>>> import numpy as np
>>> np.set_printoptions(precision=3, suppress=True, linewidth=160, sign=" ")
>>> B = np.array([[-2, -3], [-2, 0], [2, 0]])
>>> basis = np.array([[2, 5, -1], [6, -2, 7]])
>>> rng = np.random.default_rng(66)
>>> data = B @ basis + 0.05 * rng.normal(size=(3, 3))
>>> data
array([[-21.973,  -4.027, -19.025],
       [ -4.053, -10.066,   1.922],
       [  4.025,  10.056,  -1.978]])
>>> proj = np.triu(np.array([[0, 0, -3], [3, -3, -2], [-1, 3, 3]]), 1) + np.eye(3)
>>> B = proj @ data @ np.linalg.inv(proj)
>>> proj @ data - data @ proj
array([[-12.075, -30.168, -68.039],
       [ -8.05 , -20.112, -28.336],
       [  0.   ,   0.   ,  32.187]])
>>> np.linalg.matrix_rank(B)
np.int64(3)
>>> X = np.array([[1.4, 1.3, -1.0, -1.8],
...     [0.1, -0.3, 2.0, -0.5],
...     [-1.1, 0.9, -0.1, 0.1],
...     [-0.6, 0.2, 0.7, 1.4],
...     [0.3, 1.0, -0.6, -0.2],
...     [-1.3, 1.1, 0.8, 0.1],
...     [0.6, 0.9, 1.5, 1.2],
...     [0.5, 1.5, -0.1, -0.5],
...     [-0.7, 0.5, -0.6, 1.9],
...     [-0.7, 0.3, 0.3, 0.1],
...     [-2.0, 5.5, -5.0, 5.0],
...     [0.0, -0.1, -2.9, 0.1]])
>>> r0 = np.array([-1, -1])
>>> np.polyval(r0, X[11])
array([-1. , -0.9,  1.9, -1.1])
>>> np.array([np.convolve(row, r0, "same") for row in X])
array([[-1.4, -2.7, -0.3,  2.8],
       [-0.1,  0.2, -1.7, -1.5],
       [ 1.1,  0.2, -0.8,  0. ],
       [ 0.6,  0.4, -0.9, -2.1],
       [-0.3, -1.3, -0.4,  0.8],
       [ 1.3,  0.2, -1.9, -0.9],
       [-0.6, -1.5, -2.4, -2.7],
       [-0.5, -2. , -1.4,  0.6],
       [ 0.7,  0.2,  0.1, -1.3],
       [ 0.7,  0.4, -0.6, -0.4],
       [ 2. , -3.5, -0.5,  0. ],
       [ 0. ,  0.1,  3. ,  2.8]])
>>> proj = X @ np.linalg.solve(X.T @ X, X.T)
>>> np.allclose(proj @ proj, proj)
True
>>> proj @ X[:, 1]
array([ 1.3, -0.3,  0.9,  0.2,  1. ,  1.1,  0.9,  1.5,  0.5,  0.3,  5.5, -0.1])
>>> np.trace(proj)
np.float64(4.0)
>>> mat = np.array([[0.05, 1.0, 0.0], [0.0, -1.95, -2.0], [0.0, 1.0, 0.05]])
>>> lab = rng.permutation(3)
>>> B = mat[:, lab] * rng.choice([-1, 1], 3)
>>> B
array([[-0.05,  0.  ,  1.  ],
       [-0.  , -2.  , -1.95],
       [-0.  ,  0.05,  1.  ]])
>>> U, _, vt = np.linalg.svd(mat.T @ B)
>>> lab
array([ 0,  2,  1])
>>> np.round(U @ vt, 3) + 0
array([[-1.,  0.,  0.],
       [ 0.,  0.,  1.],
       [ 0.,  1.,  0.]])
>>> x = np.array([8, -9, -3])
>>> rhs = B @ x
>>> c, lr = np.zeros(3), 1 / np.linalg.norm(B, 2) ** 2
>>> for i in range(20):
...     c -= lr * B.T @ (B @ c - rhs)
...     if i % 5 == 0: print(i, round(np.linalg.norm(B @ c - rhs), 3))
... 
0 4.077
5 2.482
10 1.522
15 0.949
>>> round(float(np.linalg.cond(B)), 3)
86.904
>>> M = np.load("test10.npy")
>>> M
array([[  3,   3,   3,   3,   3],
       [  3,   6,   6,   6,   6],
       [  3,   6,   9,   9,   9],
       [  3,   6,   9,  12,  12],
       [  3,   6,   9,  12,  15]])
>>> r0 = np.array([3, -3, 2, 1, -1])
>>> B = M + np.outer(r0, np.eye(5)[1])
>>> np.linalg.matrix_rank(B - M)
np.int64(1)
>>> np.linalg.matrix_rank(np.linalg.inv(B) - np.linalg.inv(M), tol=1e-8)
np.int64(1)
>>> F = np.array([[2.1, 0.5, -1.0, -0.1],
...     [1.1, 1.4, 1.3, -1.3],
...     [-1.0, -1.0, -2.5, -0.4],
...     [-0.4, 0.0, 2.2, -0.4],
...     [-1.1, 0.7, -0.6, -2.2],
...     [-0.6, 1.3, -1.2, 0.8],
...     [1.1, -0.8, -1.1, 0.8],
...     [-0.7, 1.8, -1.3, -0.7],
...     [0.7, 1.3, -1.0, -0.3],
...     [0.2, 0.6, 0.0, -1.6],
...     [1.0, 2.6, -1.0, -0.3],
...     [-1.1, -0.3, 1.3, 0.0],
...     [0.6, -0.4, -0.8, -0.6],
...     [0.0, 0.0, -0.5, -0.5],
...     [-1.3, 1.2, 1.5, 1.3],
...     [2.9, 0.5, 0.7, 0.4],
...     [-0.2, 0.8, 0.0, -0.6]])
>>> F[:, 0] = 2 * F[:, 1] + 0.05 * rng.normal(size=17)
>>> F
array([[ 0.961,  0.5  , -1.   , -0.1  ],
       [ 2.854,  1.4  ,  1.3  , -1.3  ],
       [-2.008, -1.   , -2.5  , -0.4  ],
       [-0.003,  0.   ,  2.2  , -0.4  ],
       [ 1.339,  0.7  , -0.6  , -2.2  ],
       [ 2.604,  1.3  , -1.2  ,  0.8  ],
       [-1.476, -0.8  , -1.1  ,  0.8  ],
       [ 3.596,  1.8  , -1.3  , -0.7  ],
       [ 2.58 ,  1.3  , -1.   , -0.3  ],
       [ 1.22 ,  0.6  ,  0.   , -1.6  ],
       [ 5.25 ,  2.6  , -1.   , -0.3  ],
       [-0.548, -0.3  ,  1.3  ,  0.   ],
       [-0.835, -0.4  , -0.8  , -0.6  ],
       [-0.059,  0.   , -0.5  , -0.5  ],
       [ 2.347,  1.2  ,  1.5  ,  1.3  ],
       [ 0.997,  0.5  ,  0.7  ,  0.4  ],
       [ 1.499,  0.8  ,  0.   , -0.6  ]])
>>> G = np.cov(F, rowvar=False)
>>> G.shape
(4, 4)
>>> np.polyfit(F[:, 3], F[:, 0], 1)
array([-0.16 ,  1.141])
>>> np.argsort(-F.std(axis=0).round(6), kind="stable")
array([ 0,  2,  1,  3])
>>> Xc = F - F.mean(axis=0)
>>> U, s, vt = np.linalg.svd(Xc, full_matrices=False)
>>> np.abs(vt[0]).argmax()
np.int64(0)
>>> np.round((s ** 2).sum() ** 2 / (s ** 4).sum(), 3)
np.float64(1.988)
>>> np.round(s ** 2 / (s ** 2).sum(), 3) + 0
array([ 0.663,  0.227,  0.11 ,  0.   ])
>>> A = np.load("arr.npy")
>>> A
array([[-7,  8,  3,  2,  2],
       [ 2, -7,  8,  3,  2],
       [ 2,  2, -7,  8,  3],
       [ 3,  2,  2, -7,  8],
       [ 8,  3,  2,  2, -7]])
>>> B = A / np.linalg.norm(A, axis=1, keepdims=True)
>>> G = B @ B.T
>>> (np.abs(G) > 0.9).astype(int)
array([[ 1,  0,  0,  0,  0],
       [ 0,  1,  0,  0,  0],
       [ 0,  0,  1,  0,  0],
       [ 0,  0,  0,  1,  0],
       [ 0,  0,  0,  0,  1]])
>>> proj = np.triu(np.array([[0, 1, 0, 1, 1],
...     [0, 2, 1, 0, 1],
...     [0, 0, 1, 1, 1],
...     [0, 1, 0, 1, 0],
...     [2, 0, 0, 0, 2]]), 1) + np.eye(5)
>>> B = proj @ A @ np.linalg.inv(proj)
>>> B
array([[  6.,   0.,  15., -21., -16.],
       [ 12., -14.,  17., -16., -17.],
       [ 13.,  -6.,   3., -13.,  -6.],
       [  3.,  -1.,   3., -13.,   3.],
       [  8.,  -5.,   7., -13., -17.]])
>>> proj @ A - A @ proj
array([[ 13.,   5.,   4.,   2.,  -1.],
       [ 10.,   3.,   2.,   0.,  -7.],
       [ 11.,   3.,   2.,   0.,   4.],
       [  0.,  -3.,  -2.,  -5.,  -7.],
       [  0.,  -8.,  -3., -10., -13.]])
>>> B = np.array([[-5, -1, 4, 5, 2],
...     [3, -1, -3, -4, 0],
...     [0, 4, -5, 2, 3],
...     [-2, 3, -3, 1, 5],
...     [3, -4, 3, 2, -2]])
>>> K = np.tril(B)
>>> K
array([[-5,  0,  0,  0,  0],
       [ 3, -1,  0,  0,  0],
       [ 0,  4, -5,  0,  0],
       [-2,  3, -3,  1,  0],
       [ 3, -4,  3,  2, -2]])
>>> # triangular: eigenvalues sit on the diagonal
>>> vals, vecs = np.linalg.eig(K)
>>> K @ vecs[:, 0] - vals[0] * vecs[:, 0]
array([ 0.,  0.,  0.,  0.,  0.])
>>> np.sort(np.linalg.eigvals(np.linalg.inv(K)))
array([-1. , -0.5, -0.2, -0.2,  1. ])
>>> np.prod(vals)
np.float64(50.0)
>>> np.sort(np.linalg.eigvals(K @ K))
array([  1.,   1.,   4.,  25.,  25.])
>>> [int(np.linalg.matrix_rank(np.linalg.matrix_power(K, p))) for p in range(1, 6)]
[5, 5, 5, 5, 5]
>>> np.linalg.matrix_rank(K - K[0, 0] * np.eye(5))
np.int64(4)
>>> K @ K
array([[ 25,   0,   0,   0,   0],
       [-18,   1,   0,   0,   0],
       [ 12, -24,  25,   0,   0],
       [ 17, -12,  12,   1,   0],
       [-37,  30, -27,  -2,   4]])
>>> r0 = np.array([4, 5, 4, 4, 5])
>>> B = K + np.outer(r0, np.eye(5)[1])
>>> np.linalg.matrix_rank(np.linalg.inv(B) - np.linalg.inv(K), tol=1e-8)
np.int64(1)
>>> B = K[0, 0] * K[1:] - np.outer(K[1:, 0], K[0])
>>> B
array([[  0,   5,   0,   0,   0],
       [  0, -20,  25,   0,   0],
       [  0, -15,  15,  -5,   0],
       [  0,  20, -15, -10,  10]])
>>> np.flatnonzero(~B.round(6).any(axis=1))
array([], dtype=int64)
>>> np.linalg.matrix_rank(B), np.linalg.matrix_rank(K)
(np.int64(4), np.int64(5))
>>> arr = np.array([[0, 3, 0, 3, 0],
...     [3, 1, 0, 0, 1],
...     [2, 2, 2, 3, 2],
...     [3, 1, 0, 1, 1],
...     [3, 2, 1, 2, 1]])
>>> x = np.array([0, 2, 3, 1, 3])
>>> a = np.maximum(arr @ x, 0)
>>> np.tanh(arr @ x)
array([ 1.,  1.,  1.,  1.,  1.])
>>> a
array([  9,   5,  19,   6,  12])
>>> arr.T @ a
array([ 107,  100,   50,  114,   61])
>>> np.maximum(arr @ (3 * x), 0)
array([ 27,  15,  57,  18,  36])
>>> Q = arr.astype(float).copy()
>>> for j in range(5):
...     Q[:, j] -= Q[:, :j] @ (Q[:, :j].T @ Q[:, j])
...     Q[:, j] /= np.linalg.norm(Q[:, j])
... 
>>> np.round(Q.T @ Q, 3) + 0
array([[ 1.,  0.,  0.,  0.,  0.],
       [ 0.,  1.,  0.,  0.,  0.],
       [ 0.,  0.,  1.,  0.,  0.],
       [ 0.,  0.,  0.,  1.,  0.],
       [ 0.,  0.,  0.,  0.,  1.]])
>>> r0, g = arr[4], arr[1]
>>> r0 @ g
np.int64(12)
>>> pr = (r0 @ g) / (r0 @ r0) * r0
>>> round((g - pr) @ r0, 3)
np.float64(0.0)
>>> g - pr
array([ 1.105, -0.263, -0.632, -1.263,  0.368])
